% python3 -q
>>> import numpy as np
>>> np.set_printoptions(precision=1, suppress=True, linewidth=100)
>>> rnd = lambda a: np.round(a, 1) + 0
>>> mat = np.load("m.npy")
>>> print(mat)
[[2 0 7 6 8]
 [8 2 0 7 6]
 [6 8 2 0 7]
 [7 6 8 2 0]
 [0 7 6 8 2]]
>>> mat.inv()
Traceback (most recent call last):
  File "<python-input-5>", line 1, in <module>
    mat.inv()
    ^^^^^^^
AttributeError: 'numpy.ndarray' object has no attribute 'inv'
>>> print((mat - mat.T) / 2)
[[ 0.  -4.   0.5 -0.5  4. ]
 [ 4.   0.  -4.   0.5 -0.5]
 [-0.5  4.   0.  -4.   0.5]
 [ 0.5 -0.5  4.   0.  -4. ]
 [-4.   0.5 -0.5  4.   0. ]]
>>> print(np.allclose(mat @ mat.T, mat.T @ mat))
True
>>> print(rnd(np.sort(np.abs(np.linalg.eigvals(mat)))))
[ 5.7  5.7  9.3  9.3 23. ]
>>> x0 = np.array([0, 0, -2, 2, -2])
>>> rhs = mat @ x0
>>> print(rhs)
[-18   2 -18 -12   0]
>>> print(rnd(np.linalg.solve(mat, mat[:, 2])))
[0. 0. 1. 0. 0.]
>>> print(rnd(np.linalg.solve(mat, -2 * rhs)))
[ 0.  0.  4. -4.  4.]
>>> print(rnd(np.linalg.solve(mat.T, mat[2])))
[0. 0. 1. 0. 0.]
>>> proj = np.triu(np.array([[1, 0, 4, 9, 2],
...     [2, 3, 7, 8, 3],
...     [4, 3, 7, 6, 4],
...     [8, 3, 5, 4, 4],
...     [0, 0, 1, 8, 0]]), 1) + np.eye(5)
>>> M2 = proj @ mat @ np.linalg.inv(proj)
>>> print(proj @ mat - mat @ proj)
[[  87.  100.   84.  -26.  -24.]
 [  98.  125.   50.  -48.    5.]
 [  42.   64.   -8.  -86.  -36.]
 [   0.   28.  -46. -127.  -64.]
 [   0.    0.  -49.  -92.  -77.]]
>>> print(rnd(np.linalg.det(M2)))
63503.0
>>> print(np.trace(M2), np.trace(mat))
10.0 10
>>> print(np.linalg.matrix_rank(M2))
5
>>> M2 = np.array([[0, 1, 5], [4, -2, 2], [3, -1, -5], [5, 2, -4], [0, 2, 3]])
>>> print(M2.T @ mat.T)
[[ 51  43  38  58  86]
 [ 23  30   2  -9   0]
 [-25  34  57  -1 -42]]
>>> print(np.linalg.matrix_rank(np.vstack([mat, M2.T])))
5
>>> print(np.einsum("ik,kj->ji", mat, M2))
[[ 51  43  38  58  86]
 [ 23  30   2  -9   0]
 [-25  34  57  -1 -42]]
>>> print(np.einsum("ij->j", mat))
[23 23 23 23 23]
>>> print(np.einsum("ik,kj->ij", mat, M2))
[[ 51  23 -25]
 [ 43  30  34]
 [ 38   2  57]
 [ 58  -9  -1]
 [ 86   0 -42]]
>>> print(mat @ M2)
[[ 51  23 -25]
 [ 43  30  34]
 [ 38   2  57]
 [ 58  -9  -1]
 [ 86   0 -42]]
>>> M2 @ mat
Traceback (most recent call last):
  File "<python-input-28>", line 1, in <module>
    M2 @ mat
    ~~~^~~~~
ValueError: matmul: Input operand 1 has a mismatch in its core dimension 0, with gufunc signature (n?,k),(k,m?)->(n?,m?) (size 5 is different from 3)
>>> print(np.allclose(mat @ mat.T, mat.T @ mat))
True
>>> print(rnd(np.sort(np.abs(np.fft.fft(mat[0])))), rnd(np.sort(np.linalg.svd(mat, compute_uv=False))))
[ 5.7  5.7  9.3  9.3 23. ] [ 5.7  5.7  9.3  9.3 23. ]
>>> print(rnd(np.fft.fft(mat[0])))
[23. +0.j  -6. +7.j  -0.5+5.7j -0.5-5.7j -6. -7.j ]
>>> print(mat @ (-1.0) ** np.arange(5))
[11.  5.  7.  7. -7.]
>>> A = np.loadtxt("block19.csv", delimiter=",")
>>> print(rnd(A))
[[-0.6 -2.5  0.3 -0.3 -1.   0.5 -0.9]
 [ 1.3 -1.   1.   0.9  1.2  1.3  1.2]
 [ 0.6  0.3 -2.   0.5 -0.7  1.9 -0.5]
 [ 0.8 -0.9 -1.4 -0.4 -0.7 -1.2  1.9]
 [ 0.8  0.8  1.3  0.5 -2.3  0.1  0.4]
 [-2.  -0.1 -0.2  2.  -0.2  0.   1. ]
 [-1.2  0.4  0.3 -1.9 -0.2  1.4  1.4]]
>>> rng = np.random.default_rng(65825)
>>> idx = rng.permutation(7)
>>> print(idx)
[5 1 6 0 4 3 2]
>>> M2 = A[idx][:, idx]
>>> print(rnd(np.sort(np.abs(np.linalg.eigvals(M2)))))
[3. 3. 3. 3. 3. 3. 3.]
>>> print(rnd(M2))
[[ 0.  -0.1  1.  -2.  -0.2  2.  -0.2]
 [ 1.3 -1.   1.2  1.3  1.2  0.9  1. ]
 [ 1.4  0.4  1.4 -1.2 -0.2 -1.9  0.3]
 [ 0.5 -2.5 -0.9 -0.6 -1.  -0.3  0.3]
 [ 0.1  0.8  0.4  0.8 -2.3  0.5  1.3]
 [-1.2 -0.9  1.9  0.8 -0.7 -0.4 -1.4]
 [ 1.9  0.3 -0.5  0.6 -0.7  0.5 -2. ]]
>>> r0 = np.array([3, 0, 0, 1, -2, -1, 3])
>>> M2 = A + np.outer(r0, np.eye(7)[4])
>>> print(rnd(M2))
[[-0.6 -2.5  0.3 -0.3  2.   0.5 -0.9]
 [ 1.3 -1.   1.   0.9  1.2  1.3  1.2]
 [ 0.6  0.3 -2.   0.5 -0.7  1.9 -0.5]
 [ 0.8 -0.9 -1.4 -0.4  0.3 -1.2  1.9]
 [ 0.8  0.8  1.3  0.5 -4.3  0.1  0.4]
 [-2.  -0.1 -0.2  2.  -1.2  0.   1. ]
 [-1.2  0.4  0.3 -1.9  2.8  1.4  1.4]]
>>> print(rnd(np.linalg.det(M2) / np.linalg.det(A)), rnd(1 + np.linalg.solve(A, r0)[4]))
1.1 1.1
>>> feats = np.loadtxt("mat.csv", delimiter=",")
>>> print(rnd(feats))
[[-0.4  0.1 -0.3  0.6  0.  -0.3  0.6]
 [-0.1 -0.1  0.4  0.7  0.   0.6 -0.2]
 [-0.3  0.4 -0.4  0.2 -0.4  0.  -0.6]
 [ 0.1 -0.1 -0.3 -0.2 -0.6  0.6  0.4]
 [ 0.   0.9  0.3 -0.1  0.1  0.2  0.3]
 [ 0.2  0.   0.5  0.1 -0.7 -0.5  0. ]
 [ 0.9  0.2 -0.3  0.4  0.1 -0.1  0. ]]
>>> print(rnd(feats.mean(axis=0)))
[ 0.1  0.2  0.   0.2 -0.2  0.1  0.1]
>>> print(np.unravel_index(np.abs(feats).argmax(), feats.shape))
(np.int64(4), np.int64(1))
>>> print(feats.shape)
(7, 7)
>>> print(rnd(np.linalg.norm(feats)))
2.6
>>> x0 = np.array([-8, -5, -1, 1, 8, 4, 6])
>>> print(rnd(np.linalg.det(feats)))
1.0
>>> print(rnd(np.linalg.inv(feats)))
[[-0.4 -0.1 -0.3  0.1  0.   0.2  0.9]
 [ 0.1 -0.1  0.4 -0.1  0.9  0.   0.2]
 [-0.3  0.4 -0.4 -0.3  0.3  0.5 -0.3]
 [ 0.6  0.7  0.2 -0.2 -0.1  0.1  0.4]
 [ 0.   0.  -0.4 -0.6  0.1 -0.7  0.1]
 [-0.3  0.6  0.   0.6  0.2 -0.5 -0.1]
 [ 0.6 -0.2 -0.6  0.4  0.3  0.   0. ]]
>>> print(rnd(feats.T @ (feats @ x0)))
[-8. -5. -1.  1.  8.  4.  6.]
>>> M2 = feats / np.sqrt((feats ** 2).mean(axis=1, keepdims=True))
>>> print(np.linalg.matrix_rank(M2) == np.linalg.matrix_rank(feats))
True
>>> print(rnd(M2[3]))
[ 0.3 -0.3 -0.8 -0.5 -1.6  1.6  1. ]
>>> M2 = feats + rng.integers(-2, 3, (7, 6)) @ rng.integers(-2, 3, (6, 7))
>>> print(rnd(M2))
[[-1.4  5.1 -2.3  4.6  2.  -2.3 -7.4]
 [-3.1 -1.1 -3.6  2.7  0.  -2.4  1.8]
 [ 4.7 -1.6  3.6  4.2  5.6  0.  -3.6]
 [-3.9 -2.1  3.7 -4.2 -0.6 -3.4  4.4]
 [ 5.  -3.1  6.3 -0.1  8.1 -5.8  5.3]
 [ 8.2  3.  -1.5  2.1  3.3 -1.5  0. ]
 [ 1.9 -1.8  6.7 -0.6  7.1 -7.1  1. ]]
>>> print(rnd(np.linalg.svd(M2 - feats, compute_uv=False)))
[20.4 15.   9.4  7.1  4.8  0.3  0. ]
>>> print(np.abs(M2 - feats).sum(axis=1))
[24. 15. 24. 22. 34. 20. 26.]
>>> print(rnd(M2 - feats))
[[-1.  5. -2.  4.  2. -2. -8.]
 [-3. -1. -4.  2.  0. -3.  2.]
 [ 5. -2.  4.  4.  6.  0. -3.]
 [-4. -2.  4. -4.  0. -4.  4.]
 [ 5. -4.  6.  0.  8. -6.  5.]
 [ 8.  3. -2.  2.  4. -1.  0.]
 [ 1. -2.  7. -1.  7. -7.  1.]]
>>> print(np.linalg.matrix_rank(M2 - feats, tol=1e-8))
6
>>> M2 = np.array([[0, 5], [-5, -3], [2, -5], [0, -1], [1, 2]])
>>> basis = np.array([[-1, 2, 0, 0], [1, -2, 2, -1]])
>>> X = M2 @ basis
>>> print(X)
[[  5 -10  10  -5]
 [  2  -4  -6   3]
 [ -7  14 -10   5]
 [ -1   2  -2   1]
 [  1  -2   4  -2]]
>>> print([round(float(x), 1) for x in np.linalg.svd(X, compute_uv=False)[:3]])
[25.5, 8.5, 0.0]
>>> print(rnd(np.linalg.norm(X, 2) / np.linalg.norm(X)))
0.9
>>> print(np.linalg.cond(X) > 100)
True
>>> print(np.linalg.matrix_rank(X, rtol=0.1))
2
>>> M2 = X + rng.integers(-2, 3, (5, 2)) @ rng.integers(-2, 3, (2, 4))
>>> print(M2)
[[  7 -10  12  -5]
 [  0  -4  -8   3]
 [ -6   9  -9   0]
 [ -2   7  -3   6]
 [  3  -8   6  -8]]
>>> print(np.linalg.matrix_rank(M2 - X, tol=1e-8))
2
>>> print(M2 - X)
[[ 2  0  2  0]
 [-2  0 -2  0]
 [ 1 -5  1 -5]
 [-1  5 -1  5]
 [ 2 -6  2 -6]]
>>> def softmax(z):
...     e = np.exp(z - z.max(axis=-1, keepdims=True))
...     return e / e.sum(axis=-1, keepdims=True)
... 
>>> print(rnd(softmax(X[1])))
[0.3 0.  0.  0.7]
>>> print(rnd(softmax(X).sum(axis=1)))
[1. 1. 1. 1. 1.]
>>> print(rnd(softmax(10 * X[1])))
[0. 0. 0. 1.]
>>> print(rnd(softmax(X[1] + 2)))
[0.3 0.  0.  0.7]
>>> S = X @ X.T / np.sqrt(4)
>>> print(rnd(softmax(S)))
[[1. 0. 0. 0. 0.]
 [0. 1. 0. 0. 0.]
 [0. 0. 1. 0. 0.]
 [0. 0. 1. 0. 0.]
 [1. 0. 0. 0. 0.]]
>>> print(softmax(S).round(6).argmax(axis=1))
[0 1 2 2 0]
>>> print(rnd(softmax(S + np.triu(np.full(S.shape, -np.inf), 1))))
[[1. 0. 0. 0. 0.]
 [0. 1. 0. 0. 0.]
 [0. 0. 1. 0. 0.]
 [0. 0. 1. 0. 0.]
 [1. 0. 0. 0. 0.]]
>>> w1 = np.array([[-1, 2, 2], [-1, -2, 2], [-2, 2, 2], [-1, -2, 2]])
>>> beta = np.array([2, 1, 0])
>>> H = np.maximum(X @ w1 + beta, 0)
>>> print(H)
[[ 0 61  0]
 [13  0  0]
 [10  0  4]
 [ 4  0  0]
 [ 0 19  2]]
>>> print((H > 0).astype(int))
[[0 1 0]
 [1 0 0]
 [1 0 1]
 [1 0 0]
 [0 1 1]]
>>> print((H > 0).mean(axis=0))
[0.6 0.4 0.4]
>>> print(np.linalg.matrix_rank(H))
3
>>> basis = np.array([[-3, -9], [6, 9], [5, -2]])
>>> print((H @ basis).round(6).argmax(axis=1))
[1 0 0 0 1]
>>> F = np.array([[-3, 3, 0, 0], [-3, 0, 0, 0], [0, 0, -3, 3], [0, 0, -3, 0]])
>>> Q, vecs = np.linalg.qr(F[:, :3])[0], np.linalg.qr(F[:, 3:])[0]
>>> s = np.linalg.svd(Q.T @ vecs, compute_uv=False)
>>> print(rnd(np.degrees(np.arccos(s.clip(0, 1)))))
[45.]
